>>> import numpy as np
>>> from numpy import linalg as LA
>>> np.set_printoptions(precision=2, suppress=True, linewidth=120)
>>> def rnd(a):
...     return np.round(a, 2) + 0
... 
>>> K = np.array([[0.0, 0.0, 0.0, 0.0, 0.0, -3.0, -1.0],
...     [0.0, 0.0, 0.0, 0.0, 1.0, 1.0, -2.0],
...     [0.0, 0.0, 0.0, 0.0, -2.0, 0.0, -2.0],
...     [0.0, 0.0, 0.0, 0.0, 2.0, -2.0, 1.0],
...     [0.0, 1.0, -2.0, 2.0, 0.0, 0.0, 0.0],
...     [-3.0, 1.0, 0.0, -2.0, 0.0, 0.0, 0.0],
...     [-1.0, -2.0, -2.0, 1.0, 0.0, 0.0, 0.0]])
>>> K
array([[ 0.,  0.,  0.,  0.,  0., -3., -1.],
       [ 0.,  0.,  0.,  0.,  1.,  1., -2.],
       [ 0.,  0.,  0.,  0., -2.,  0., -2.],
       [ 0.,  0.,  0.,  0.,  2., -2.,  1.],
       [ 0.,  1., -2.,  2.,  0.,  0.,  0.],
       [-3.,  1.,  0., -2.,  0.,  0.,  0.],
       [-1., -2., -2.,  1.,  0.,  0.,  0.]])
>>> evals, evecs = LA.eigh(K)
>>> rnd(LA.svd(K, compute_uv=False))
array([4.08, 4.08, 3.35, 3.35, 2.27, 2.27, 0.  ])
>>> rnd(LA.eigvalsh(K + -1 * np.eye(7)))
array([-5.08, -4.35, -3.27, -1.  ,  1.27,  2.35,  3.08])
>>> rnd(evecs.T @ K @ evecs)
array([[-4.08,  0.  ,  0.  ,  0.  ,  0.  ,  0.  ,  0.  ],
       [ 0.  , -3.35,  0.  ,  0.  ,  0.  ,  0.  ,  0.  ],
       [ 0.  ,  0.  , -2.27,  0.  ,  0.  ,  0.  ,  0.  ],
       [ 0.  ,  0.  ,  0.  ,  0.  ,  0.  ,  0.  ,  0.  ],
       [ 0.  ,  0.  ,  0.  ,  0.  ,  2.27,  0.  ,  0.  ],
       [ 0.  ,  0.  ,  0.  ,  0.  ,  0.  ,  3.35,  0.  ],
       [ 0.  ,  0.  ,  0.  ,  0.  ,  0.  ,  0.  ,  4.08]])
>>> np.unique(evals.round(6) + 0, return_counts=True)[1]
array([1, 1, 1, 1, 1, 1, 1])
>>> np.trace(K)
np.float64(0.0)
>>> (K + K.T) / 2
array([[ 0.,  0.,  0.,  0.,  0., -3., -1.],
       [ 0.,  0.,  0.,  0.,  1.,  1., -2.],
       [ 0.,  0.,  0.,  0., -2.,  0., -2.],
       [ 0.,  0.,  0.,  0.,  2., -2.,  1.],
       [ 0.,  1., -2.,  2.,  0.,  0.,  0.],
       [-3.,  1.,  0., -2.,  0.,  0.,  0.],
       [-1., -2., -2.,  1.,  0.,  0.,  0.]])
>>> rnd(LA.matrix_power(K, 2))
array([[10., -1.,  2.,  5.,  0.,  0.,  0.],
       [-1.,  6.,  2., -2.,  0.,  0.,  0.],
       [ 2.,  2.,  8., -6.,  0.,  0.,  0.],
       [ 5., -2., -6.,  9.,  0.,  0.,  0.],
       [ 0.,  0.,  0.,  0.,  9., -3.,  4.],
       [ 0.,  0.,  0.,  0., -3., 14., -1.],
       [ 0.,  0.,  0.,  0.,  4., -1., 10.]])
>>> rnd(np.abs(LA.eigvals(K)).max())
np.float64(4.08)
>>> np.all(LA.eigvalsh(K) > 0)
np.False_
>>> np.unique(K.round(6), axis=0).shape
(7, 7)
>>> G = K.T @ K
>>> LA.matrix_rank(G)
np.int64(6)
>>> G
array([[10., -1.,  2.,  5.,  0.,  0.,  0.],
       [-1.,  6.,  2., -2.,  0.,  0.,  0.],
       [ 2.,  2.,  8., -6.,  0.,  0.,  0.],
       [ 5., -2., -6.,  9.,  0.,  0.,  0.],
       [ 0.,  0.,  0.,  0.,  9., -3.,  4.],
       [ 0.,  0.,  0.,  0., -3., 14., -1.],
       [ 0.,  0.,  0.,  0.,  4., -1., 10.]])
>>> np.trace(G), (K ** 2).sum()
(np.float64(66.0), np.float64(66.0))
>>> np.diag(G)
array([10.,  6.,  8.,  9.,  9., 14., 10.])
>>> np.allclose(G, G.T)
True
>>> rnd(LA.svd(K, compute_uv=False) ** 2)
array([16.64, 16.64, 11.21, 11.21,  5.15,  5.15,  0.  ])
>>> rng = np.random.default_rng(46)
>>> z = rng.integers(0, 3, 5)
>>> feats = (z[:, None] == z) * 4 + np.eye(5)
>>> feats
array([[5., 0., 0., 0., 4.],
       [0., 5., 0., 0., 0.],
       [0., 0., 5., 4., 0.],
       [0., 0., 4., 5., 0.],
       [4., 0., 0., 0., 5.]])
>>> feats @ feats
array([[41.,  0.,  0.,  0., 40.],
       [ 0., 25.,  0.,  0.,  0.],
       [ 0.,  0., 41., 40.,  0.],
       [ 0.,  0., 40., 41.,  0.],
       [40.,  0.,  0.,  0., 41.]])
>>> (LA.matrix_power((feats != 0) + (feats.T != 0) + np.eye(5), 5) > 0).astype(int)
array([[1, 0, 0, 0, 1],
       [0, 1, 0, 0, 0],
       [0, 0, 1, 1, 0],
       [0, 0, 1, 1, 0],
       [1, 0, 0, 0, 1]])
>>> rnd(np.sort(LA.eigvals(feats).real))
array([1., 1., 5., 9., 9.])
